$ ipython --no-banner

In [1]: import numpy as np

In [2]: import numpy.linalg as la

In [3]: np.set_printoptions(suppress=True, linewidth=120)

In [4]: def rnd(a):
   ...:     return np.round(a, 3) + 0
   ...: 

In [5]: F = np.load("data.npy")

In [6]: F
Out[6]: 
array([[ 0,  0,  0, -3],
       [ 0, -3,  0,  0],
       [ 0,  0,  3,  0],
       [-2,  0,  0,  0]])

In [7]: u = np.array([5, -4, 4, 2])

In [8]: A2 = F + np.outer(u, np.eye(4)[0])

In [9]: A2
Out[9]: 
array([[ 5.,  0.,  0., -3.],
       [-4., -3.,  0.,  0.],
       [ 4.,  0.,  3.,  0.],
       [ 0.,  0.,  0.,  0.]])

In [10]: la.matrix_rank(A2 - F)
Out[10]: np.int64(1)

In [11]: A = np.load("w.npy")

In [12]: A
Out[12]: 
array([[ 0.9  ,  1.376,  0.5  ],
       [ 2.   ,  2.453,  0.8  ],
       [-0.1  ,  2.806,  0.9  ],
       [-1.   , -0.695, -0.2  ],
       [-0.9  ,  3.567,  1.2  ],
       [ 0.5  , -3.521, -1.1  ],
       [ 1.5  ,  5.451,  1.8  ],
       [ 0.9  , -2.802, -1.   ],
       [-0.3  , -0.389, -0.2  ],
       [ 0.4  ,  3.753,  1.2  ]])

In [13]: Ac = A - A.mean(axis=0)

In [14]: left, sigma, VT = la.svd(Ac, full_matrices=False)

In [15]: rnd(sigma)
Out[15]: array([9.36 , 2.903, 0.134])

In [16]: np.abs(left[:, 0]).argmax()
Out[16]: np.int64(5)

In [17]: rnd(sigma ** 2 / (sigma ** 2).sum())
Out[17]: array([0.912, 0.088, 0.   ])

In [18]: rnd((sigma ** 2).sum() ** 2 / (sigma ** 4).sum())
Out[18]: np.float64(1.191)

In [19]: la.matrix_rank(Ac)
Out[19]: np.int64(3)

In [20]: left, sigma, VT = la.svd(A)

In [21]: np.argmax(sigma[:-1] / (sigma[1:] + 1e-6)) + 1
Out[21]: np.int64(2)

In [22]: rnd(sigma)
Out[22]: array([10.208,  3.044,  0.135])

In [23]: A2 = left[:, :2] @ np.diag(sigma[:2]) @ VT[:2]

In [24]: la.matrix_rank(A, rtol=0.05)
Out[24]: np.int64(2)

In [25]: rnd(la.norm(A - A2, 2)), rnd(sigma[2])
Out[25]: (np.float64(0.135), np.float64(0.135))

In [26]: la.matrix_rank(A2)
Out[26]: np.int64(2)

In [27]: rnd(np.abs(A - A2).max())
Out[27]: np.float64(0.066)

In [28]: A2 = np.c_[A[:, :1] @ np.array([[1]]), np.array([6, 3, 7, 8, 3, 6, 7, 8, 8, 9])]

In [29]: A2
Out[29]: 
array([[ 0.9,  6. ],
       [ 2. ,  3. ],
       [-0.1,  7. ],
       [-1. ,  8. ],
       [-0.9,  3. ],
       [ 0.5,  6. ],
       [ 1.5,  7. ],
       [ 0.9,  8. ],
       [-0.3,  8. ],
       [ 0.4,  9. ]])

In [30]: la.matrix_rank(np.c_[A, A2])
Out[30]: np.int64(4)

In [31]: A2 = A / np.sqrt((A ** 2).mean(axis=1, keepdims=True))

In [32]: la.matrix_rank(A2) == la.matrix_rank(A)
Out[32]: np.True_

In [33]: rnd(A2[8])
Out[33]: array([-0.98 , -1.27 , -0.653])

In [34]: J = np.loadtxt("sample1.csv", delimiter=",")

In [35]: J
Out[35]: 
array([[1., 0., 0.],
       [0., 1., 0.],
       [0., 0., 1.]])

In [36]: # keeps lengths

In [37]: rng = np.random.default_rng(3493)

In [38]: labels = rng.permutation(3)

In [39]: labels
Out[39]: array([0, 2, 1])

In [40]: A2 = J[labels][:, labels]

In [41]: rnd(np.sort(np.abs(la.eigvals(A2))))
Out[41]: array([1., 1., 1.])

In [42]: A2
Out[42]: 
array([[1., 0., 0.],
       [0., 1., 0.],
       [0., 0., 1.]])

In [43]: np.diag(A2)
Out[43]: array([1., 1., 1.])

In [44]: rnd(la.det(A2)), rnd(la.det(J[labels]))
Out[44]: (np.float64(1.0), np.float64(-1.0))
